% python3 -q
>>> import numpy as np
>>> import numpy.linalg as la
>>> np.set_printoptions(precision=2, suppress=True, linewidth=140, legacy="1.25")
>>> W0 = np.loadtxt("w.csv", delimiter=",")
>>> W0
array([[1., 0., 0., 0., 0., 0., 0., 0., 0., 0., 0.],
       [0., 1., 0., 0., 0., 0., 0., 0., 0., 0., 0.],
       [0., 0., 1., 0., 0., 0., 0., 0., 0., 0., 0.],
       [1., 1., 1., 1., 0., 0., 0., 0., 0., 0., 0.],
       [0., 0., 2., 1., 1., 0., 0., 0., 0., 0., 0.],
       [0., 0., 2., 2., 1., 1., 0., 0., 0., 0., 0.],
       [0., 1., 2., 2., 1., 0., 1., 0., 0., 0., 0.],
       [2., 1., 2., 2., 2., 2., 0., 1., 0., 0., 0.],
       [0., 0., 0., 0., 1., 2., 2., 1., 1., 0., 0.],
       [2., 2., 1., 1., 1., 2., 0., 2., 2., 1., 0.],
       [1., 1., 2., 0., 0., 1., 2., 2., 2., 1., 1.]])
>>> u, g = W0[0], W0[5]
>>> u @ u
1.0
>>> pr = (u @ g) / (u @ u) * u
>>> np.outer(u, g)
array([[0., 0., 2., 2., 1., 1., 0., 0., 0., 0., 0.],
       [0., 0., 0., 0., 0., 0., 0., 0., 0., 0., 0.],
       [0., 0., 0., 0., 0., 0., 0., 0., 0., 0., 0.],
       [0., 0., 0., 0., 0., 0., 0., 0., 0., 0., 0.],
       [0., 0., 0., 0., 0., 0., 0., 0., 0., 0., 0.],
       [0., 0., 0., 0., 0., 0., 0., 0., 0., 0., 0.],
       [0., 0., 0., 0., 0., 0., 0., 0., 0., 0., 0.],
       [0., 0., 0., 0., 0., 0., 0., 0., 0., 0., 0.],
       [0., 0., 0., 0., 0., 0., 0., 0., 0., 0., 0.],
       [0., 0., 0., 0., 0., 0., 0., 0., 0., 0., 0.],
       [0., 0., 0., 0., 0., 0., 0., 0., 0., 0., 0.]])
>>> g - pr
array([0., 0., 2., 2., 1., 1., 0., 0., 0., 0., 0.])
>>> la.matrix_rank(np.outer(u, g))
1
>>> (g - pr) @ u
0.0
>>> Y = la.inv(W0)
>>> Y.round(2) + 0
array([[ 1.,  0.,  0.,  0.,  0.,  0.,  0.,  0.,  0.,  0.,  0.],
       [ 0.,  1.,  0.,  0.,  0.,  0.,  0.,  0.,  0.,  0.,  0.],
       [ 0.,  0.,  1.,  0.,  0.,  0.,  0.,  0.,  0.,  0.,  0.],
       [-1., -1., -1.,  1.,  0.,  0.,  0.,  0.,  0.,  0.,  0.],
       [ 1.,  1., -1., -1.,  1.,  0.,  0.,  0.,  0.,  0.,  0.],
       [ 1.,  1.,  1., -1., -1.,  1.,  0.,  0.,  0.,  0.,  0.],
       [ 1.,  0.,  1., -1., -1.,  0.,  1.,  0.,  0.,  0.,  0.],
       [-4., -3.,  0.,  2.,  0., -2.,  0.,  1.,  0.,  0.,  0.],
       [-1.,  0., -3.,  3.,  3.,  0., -2., -1.,  1.,  0.,  0.],
       [ 6.,  2.,  5., -8., -5.,  2.,  4.,  0., -2.,  1.,  0.],
       [ 0.,  2., -4.,  1.,  2.,  1., -2.,  0.,  0., -1.,  1.]])
>>> np.round(la.slogdet(W0)[0], 2)
1.0
>>> np.allclose(Y, W0.T)
False
>>> round(float(la.cond(W0)), 2)
131.85
>>> np.round(la.det(W0) * Y, 2) + 0
array([[ 1.,  0.,  0.,  0.,  0.,  0.,  0.,  0.,  0.,  0.,  0.],
       [ 0.,  1.,  0.,  0.,  0.,  0.,  0.,  0.,  0.,  0.,  0.],
       [ 0.,  0.,  1.,  0.,  0.,  0.,  0.,  0.,  0.,  0.,  0.],
       [-1., -1., -1.,  1.,  0.,  0.,  0.,  0.,  0.,  0.,  0.],
       [ 1.,  1., -1., -1.,  1.,  0.,  0.,  0.,  0.,  0.,  0.],
       [ 1.,  1.,  1., -1., -1.,  1.,  0.,  0.,  0.,  0.,  0.],
       [ 1.,  0.,  1., -1., -1.,  0.,  1.,  0.,  0.,  0.,  0.],
       [-4., -3.,  0.,  2.,  0., -2.,  0.,  1.,  0.,  0.,  0.],
       [-1.,  0., -3.,  3.,  3.,  0., -2., -1.,  1.,  0.,  0.],
       [ 6.,  2.,  5., -8., -5.,  2.,  4.,  0., -2.,  1.,  0.],
       [ 0.,  2., -4.,  1.,  2.,  1., -2.,  0.,  0., -1.,  1.]])
